In [1]: import numpy as np

In [2]: import numpy.linalg as la

In [3]: np.set_printoptions(precision=2, suppress=True, linewidth=100)

In [4]: W0 = np.load("data.npy")

In [5]: W0
Out[5]: 
array([[ 2.95, -0.91, -3.93],
       [-2.82,  4.  ,  1.03],
       [-0.42, -0.25,  4.98],
       [ 4.63,  1.86,  0.29],
       [ 4.42,  0.23, -2.32],
       [ 2.51,  3.33, -2.76],
       [-0.79, -4.21,  2.58],
       [-4.33, -1.92, -1.59],
       [-3.52,  2.  ,  2.94],
       [ 1.97, -4.6 ,  0.04],
       [-3.27, -1.72,  3.37],
       [-1.94,  0.55,  4.58],
       [ 0.49, -4.98,  0.02],
       [-1.85, -4.56, -0.9 ],
       [-4.86,  1.18,  0.16],
       [-2.66,  2.85, -3.13],
       [-2.17,  3.61,  2.69],
       [-1.18, -4.73,  1.09],
       [-2.62,  2.29, -3.59],
       [-3.87, -0.88, -3.04],
       [ 1.94,  4.4 ,  1.37],
       [-2.04,  4.23, -1.71],
       [ 3.59,  0.94,  3.35],
       [-0.03,  0.43, -4.98],
       [-0.71,  2.44,  4.31],
       [ 1.49,  2.76,  3.89]])

In [6]: Z = W0[[6, 21]].astype(float)

In [7]: for _ in range(3):
   ...:     lab = la.norm(W0[:, None] - Z, axis=-1).argmin(axis=1)
   ...:     Z = np.array([W0[lab == j].mean(axis=0) for j in range(2)])
   ...: 

In [8]: print(lab)
[1 1 0 1 1 1 0 0 1 0 0 0 0 0 1 1 1 0 1 1 1 1 1 1 1 1]

In [9]: Z
Out[9]: 
array([[-1.26, -2.94,  1.57],
       [-0.22,  2.04, -0.32]])

In [10]: np.bincount(lab)
Out[10]: array([ 9, 17])

In [11]: np.abs(Z[1] - Z[0]).argmax()
Out[11]: np.int64(1)

In [12]: D = la.norm(W0[:, None] - W0[None], axis=-1)

In [13]: la.matrix_rank(D ** 2)
Out[13]: np.int64(5)

In [14]: D.mean(axis=1).argmax()
Out[14]: np.int64(0)

In [15]: Ac = W0 - W0.mean(axis=0)

In [16]: evecs = la.svd(Ac)[2][:2]

In [17]: out = Ac - Ac @ evecs.T @ evecs

In [18]: (Ac @ evecs.T).std(axis=0)
Out[18]: array([2.97, 2.9 ])

In [19]: out.std(axis=0)
Out[19]: array([2.56, 0.26, 0.78])

In [20]: round(la.norm(out) / la.norm(Ac), 2)
Out[20]: np.float64(0.54)

In [21]: la.norm(out, axis=1).round(6).argmax()
Out[21]: np.int64(3)

In [22]: np.round(np.cov(Ac @ evecs.T, rowvar=False), 2) + 0
Out[22]: 
array([[9.15, 0.  ],
       [0.  , 8.74]])

In [23]: O, evecs = la.qr(W0[:, :1])[0], la.qr(W0[:, 1:])[0]

In [24]: sv = la.svd(O.T @ evecs, compute_uv=False)

In [25]: (sv > 0.9).sum()
Out[25]: np.int64(0)

In [26]: np.degrees(np.arccos(sv.clip(0, 1)))
Out[26]: array([86.3])

In [27]: ang = np.deg2rad(45)

In [28]: M = np.eye(3)

In [29]: M[np.ix_([2, 1], [2, 1])] = [[np.cos(ang), -np.sin(ang)], [np.sin(ang), np.cos(ang)]]

In [30]: M
Out[30]: 
array([[ 1.  ,  0.  ,  0.  ],
       [ 0.  ,  0.71,  0.71],
       [ 0.  , -0.71,  0.71]])

In [31]: out = M / np.sqrt((M ** 2).mean(axis=1, keepdims=True))

In [32]: np.round(M - M.mean(axis=1, keepdims=True), 2) + 0
Out[32]: 
array([[ 0.67, -0.33, -0.33],
       [-0.47,  0.24,  0.24],
       [ 0.  , -0.71,  0.71]])

In [33]: print(la.matrix_rank(M - M.mean(axis=1, keepdims=True)))
2

In [34]: K = np.array([[-2, -2, 1, 2], [-2, 1, -2, 1], [1, 0, 1, 1], [-2, 0, 1, -2]])

In [35]: out = la.inv(K)

In [36]: print(np.round(la.det(K) * out, 2) + 0)
[[-3. -6. -2. -7.]
 [-9. 12. 24.  9.]
 [ 0.  0. 20. 10.]
 [ 3.  6. 12. -3.]]

In [37]: print((np.abs(out) > 1e-9).astype(int))
[[1 1 1 1]
 [1 1 1 1]
 [0 0 1 1]
 [1 1 1 1]]

In [38]: np.allclose(out, K.T)
Out[38]: False

In [39]: np.round(K @ out, 2) + 0
Out[39]: 
array([[1., 0., 0., 0.],
       [0., 1., 0., 0.],
       [0., 0., 1., 0.],
       [0., 0., 0., 1.]])

In [40]: out.round(2) + 0
Out[40]: 
array([[-0.1 , -0.2 , -0.07, -0.23],
       [-0.3 ,  0.4 ,  0.8 ,  0.3 ],
       [ 0.  ,  0.  ,  0.67,  0.33],
       [ 0.1 ,  0.2 ,  0.4 , -0.1 ]])

In [41]: data = np.load("a.npy")

In [42]: data
Out[42]: 
array([[-1.73, -2.45,  0.14],
       [ 2.85,  0.88,  0.29],
       [-0.99, -1.  ,  2.65],
       [-0.28,  1.44,  2.62],
       [-0.13, -1.01, -2.82],
       [-2.12,  1.02,  1.86],
       [ 1.47, -2.31,  1.22],
       [ 0.62,  1.42,  2.57],
       [-1.73,  2.32, -0.8 ],
       [ 0.78, -2.56, -1.35],
       [-1.3 , -1.08,  2.48],
       [ 2.78,  0.08, -1.12],
       [-2.9 ,  0.28, -0.71],
       [-2.84,  0.96, -0.16],
       [ 2.53, -1.26, -1.01],
       [-2.06, -2.12,  0.53],
       [-1.57, -1.9 , -1.71],
       [-0.38,  2.97,  0.09],
       [ 0.26,  0.13,  2.99],
       [ 0.05,  2.04, -2.2 ],
       [-2.99,  0.18,  0.11],
       [-1.33,  2.68, -0.22],
       [ 2.31,  0.86, -1.7 ],
       [-2.18,  0.54,  1.99],
       [-1.98, -2.07,  0.9 ]])

In [43]: Ac = data - data.mean(axis=0)

In [44]: U, sv, Vh = la.svd(Ac, full_matrices=False)

In [45]: np.searchsorted(np.cumsum(sv ** 2) / (sv ** 2).sum(), 0.9) + 1
Out[45]: np.int64(3)

In [46]: sv ** 2 / (sv ** 2).sum()
Out[46]: array([0.41, 0.32, 0.27])

In [47]: out = np.c_[data[:, :2] @ np.array([[6, 3], [7, 8]]), np.array([3, 2, 3, -2, -1, 3, -2, -1, 3, 3, 1, 2, -2, 0, 0, 2, 0, 3, -3, 1, 3, 1, 0, 0, -2])]

In [48]: out
Out[48]: 
array([[-27.53, -24.79,   3.  ],
       [ 23.26,  15.59,   2.  ],
       [-12.94, -10.97,   3.  ],
       [  8.4 ,  10.68,  -2.  ],
       [ -7.85,  -8.47,  -1.  ],
       [ -5.58,   1.8 ,   3.  ],
       [ -7.35, -14.07,  -2.  ],
       [ 13.66,  13.22,  -1.  ],
       [  5.86,  13.37,   3.  ],
       [-13.24, -18.14,   3.  ],
       [-15.36, -12.54,   1.  ],
       [ 17.24,   8.98,   2.  ],
       [-15.44,  -6.46,  -2.  ],
       [-10.32,  -0.84,   0.  ],
       [  6.36,  -2.49,   0.  ],
       [-27.2 , -23.14,   2.  ],
       [-22.72, -19.91,   0.  ],
       [ 18.51,  22.62,   3.  ],
       [  2.47,   1.82,  -3.  ],
       [ 14.58,  16.47,   1.  ],
       [-16.68,  -7.53,   3.  ],
       [ 10.78,  17.45,   1.  ],
       [ 19.88,  13.81,   0.  ],
       [ -9.3 ,  -2.22,   0.  ],
       [-26.37, -22.5 ,  -2.  ]])

In [49]: print(np.round(la.norm(out - data @ la.lstsq(data, out)[0], axis=0), 2) + 0)
[0.   0.   9.93]

In [50]: rng = np.random.default_rng(7935)

In [51]: lab = rng.permutation(3)

In [52]: out = data[:, lab] * rng.choice([-1, 1], 3)

In [53]: out
Out[53]: 
array([[-1.73,  0.14,  2.45],
       [ 2.85,  0.29, -0.88],
       [-0.99,  2.65,  1.  ],
       [-0.28,  2.62, -1.44],
       [-0.13, -2.82,  1.01],
       [-2.12,  1.86, -1.02],
       [ 1.47,  1.22,  2.31],
       [ 0.62,  2.57, -1.42],
       [-1.73, -0.8 , -2.32],
       [ 0.78, -1.35,  2.56],
       [-1.3 ,  2.48,  1.08],
       [ 2.78, -1.12, -0.08],
       [-2.9 , -0.71, -0.28],
       [-2.84, -0.16, -0.96],
       [ 2.53, -1.01,  1.26],
       [-2.06,  0.53,  2.12],
       [-1.57, -1.71,  1.9 ],
       [-0.38,  0.09, -2.97],
       [ 0.26,  2.99, -0.13],
       [ 0.05, -2.2 , -2.04],
       [-2.99,  0.11, -0.18],
       [-1.33, -0.22, -2.68],
       [ 2.31, -1.7 , -0.86],
       [-2.18,  1.99, -0.54],
       [-1.98,  0.9 ,  2.07]])

In [54]: U, _, Vh = la.svd(data.T @ out)

In [55]: np.round(U @ Vh, 2) + 0
Out[55]: 
array([[ 1.,  0.,  0.],
       [ 0.,  0., -1.],
       [ 0.,  1.,  0.]])

In [56]: np.round(la.lstsq(data, out)[0], 2) + 0
Out[56]: 
array([[ 1.,  0.,  0.],
       [ 0.,  0., -1.],
       [ 0.,  1.,  0.]])
